% python3 -q
>>> import numpy as np
>>> from numpy import linalg as LA
>>> np.set_printoptions(precision=3, suppress=True, linewidth=100)
>>> F = np.load("case12.npy")
>>> F
array([[2, 0, 0, 2, 2, 4],
       [0, 1, 2, 0, 2, 0],
       [0, 1, 2, 0, 1, 0],
       [0, 0, 2, 2, 2, 0],
       [2, 1, 2, 2, 2, 4],
       [0, 1, 1, 2, 2, 0]])
>>> left, sv, Vt = LA.svd(F)
>>> sv.round(3) + 0
array([8.454, 4.477, 2.174, 1.024, 0.842, 0.   ])
>>> B = left[:, :5] @ np.diag(sv[:5]) @ Vt[:5]
>>> LA.matrix_rank(B)
np.int64(5)
>>> LA.matrix_rank(F, rtol=0.05)
np.int64(5)
>>> np.round(np.abs(F - B).max(), 3)
np.float64(0.0)
>>> print(round(float(LA.norm(F - B, 2)), 3), round(float(sv[5]), 3))
0.0 0.0
>>> B = np.array([[0, 5, 9], [9, 6, 6], [1, 2, 1], [3, 7, 6], [3, 1, -7], [4, -1, 5]])
>>> np.einsum("ij,ij->i", F, F)
array([28,  9,  6, 12, 33, 10])
>>> np.einsum("ij->j", F)
array([ 4,  4,  9,  8, 11,  8])
>>> np.argsort(-LA.norm(F, axis=0).round(6), kind="stable")[:3]
array([5, 4, 2])
>>> LA.matrix_rank(F, rtol=0.1)
np.int64(4)
>>> [round(float(x), 3) for x in LA.svd(F, compute_uv=False)[:3]]
[8.454, 4.477, 2.174]
>>> (F - F.T) / 2
array([[ 0. ,  0. ,  0. ,  1. ,  0. ,  2. ],
       [ 0. ,  0. ,  0.5,  0. ,  0.5, -0.5],
       [ 0. , -0.5,  0. , -1. , -0.5, -0.5],
       [-1. ,  0. ,  1. ,  0. ,  0. , -1. ],
       [ 0. , -0.5,  0.5,  0. ,  0. ,  1. ],
       [-2. ,  0.5,  0.5,  1. , -1. ,  0. ]])
>>> np.round(LA.det(F), 3)
np.float64(0.0)
>>> print((F + F.T) / 2)
[[2.  0.  0.  1.  2.  2. ]
 [0.  1.  1.5 0.  1.5 0.5]
 [0.  1.5 2.  1.  1.5 0.5]
 [1.  0.  1.  2.  2.  1. ]
 [2.  1.5 1.5 2.  2.  3. ]
 [2.  0.5 0.5 1.  3.  0. ]]
>>> np.allclose(F @ F.T, F.T @ F)
False
>>> LA.matrix_power(F, 3)
array([[ 56,  54, 132, 128, 152, 112],
       [ 24,  31,  62,  48,  68,  48],
       [ 16,  22,  44,  28,  44,  32],
       [ 28,  34,  76,  60,  80,  56],
       [ 64,  67, 158, 136, 172, 128],
       [ 30,  35,  78,  62,  82,  60]])
>>> round(float(np.abs(LA.eigvals(F)).max()), 3)
7.474
>>> np.round(np.sort(np.abs(LA.eigvals(F))), 3) + 0
array([0.   , 1.043, 1.043, 1.719, 1.719, 7.474])
>>> m1 = np.load("run10.npy")
>>> m1
array([[0.014, 0.042, 0.042, 0.042, 0.07 , 0.042, 0.042],
       [0.042, 0.127, 0.127, 0.127, 0.211, 0.127, 0.127],
       [0.042, 0.127, 0.127, 0.127, 0.211, 0.127, 0.127],
       [0.042, 0.127, 0.127, 0.127, 0.211, 0.127, 0.127],
       [0.07 , 0.211, 0.211, 0.211, 0.352, 0.211, 0.211],
       [0.042, 0.127, 0.127, 0.127, 0.211, 0.127, 0.127],
       [0.042, 0.127, 0.127, 0.127, 0.211, 0.127, 0.127]])
>>> m1 @ LA.pinv(m1) @ m1
array([[0.014, 0.042, 0.042, 0.042, 0.07 , 0.042, 0.042],
       [0.042, 0.127, 0.127, 0.127, 0.211, 0.127, 0.127],
       [0.042, 0.127, 0.127, 0.127, 0.211, 0.127, 0.127],
       [0.042, 0.127, 0.127, 0.127, 0.211, 0.127, 0.127],
       [0.07 , 0.211, 0.211, 0.211, 0.352, 0.211, 0.211],
       [0.042, 0.127, 0.127, 0.127, 0.211, 0.127, 0.127],
       [0.042, 0.127, 0.127, 0.127, 0.211, 0.127, 0.127]])
>>> np.unique(m1.round(6), axis=0).shape
(3, 7)
>>> left, sv, Vt = LA.svd(m1)
>>> sv.round(3) + 0
array([1., 0., 0., 0., 0., 0., 0.])
>>> B = left[:, :1] @ np.diag(sv[:1]) @ Vt[:1]
>>> np.round(np.abs(m1 - B).max(), 3)
np.float64(0.0)
>>> round(float(LA.norm(m1 - B) / LA.norm(m1)), 3)
0.0
>>> arr = np.load("a.npy")
>>> arr
array([[-0.31 , -0.315, -0.321, -0.272],
       [-0.656, -0.674, -0.69 , -0.665],
       [-0.229, -0.3  , -0.321, -0.204],
       [-0.012,  0.018, -0.071,  0.062],
       [-1.249, -1.197, -1.186, -1.259],
       [-1.327, -1.386, -1.343, -1.33 ],
       [-1.017, -1.112, -1.103, -1.143],
       [ 1.619,  1.636,  1.613,  1.58 ],
       [ 1.871,  1.872,  1.856,  1.903],
       [-1.361, -1.39 , -1.303, -1.381],
       [ 0.234,  0.391,  0.358,  0.359],
       [-0.243, -0.243, -0.312, -0.278],
       [ 1.066,  0.982,  0.898,  1.088],
       [-1.049, -1.151, -1.058, -0.99 ]])
>>> C = arr[[10, 4]].astype(float)
>>> for _ in range(3):
...     idx = LA.norm(arr[:, None] - C, axis=-1).argmin(axis=1)
...     C = np.array([arr[idx == j].mean(axis=0) for j in range(2)])
... 
>>> idx
array([0, 1, 0, 0, 1, 1, 1, 0, 0, 1, 0, 0, 0, 1])
>>> C[1] - C[0]
array([-1.609, -1.657, -1.576, -1.658])
>>> print(np.abs(C[1] - C[0]).argmax())
3
>>> print(C)
[[ 0.5    0.505  0.463  0.53 ]
 [-1.11  -1.152 -1.114 -1.128]]
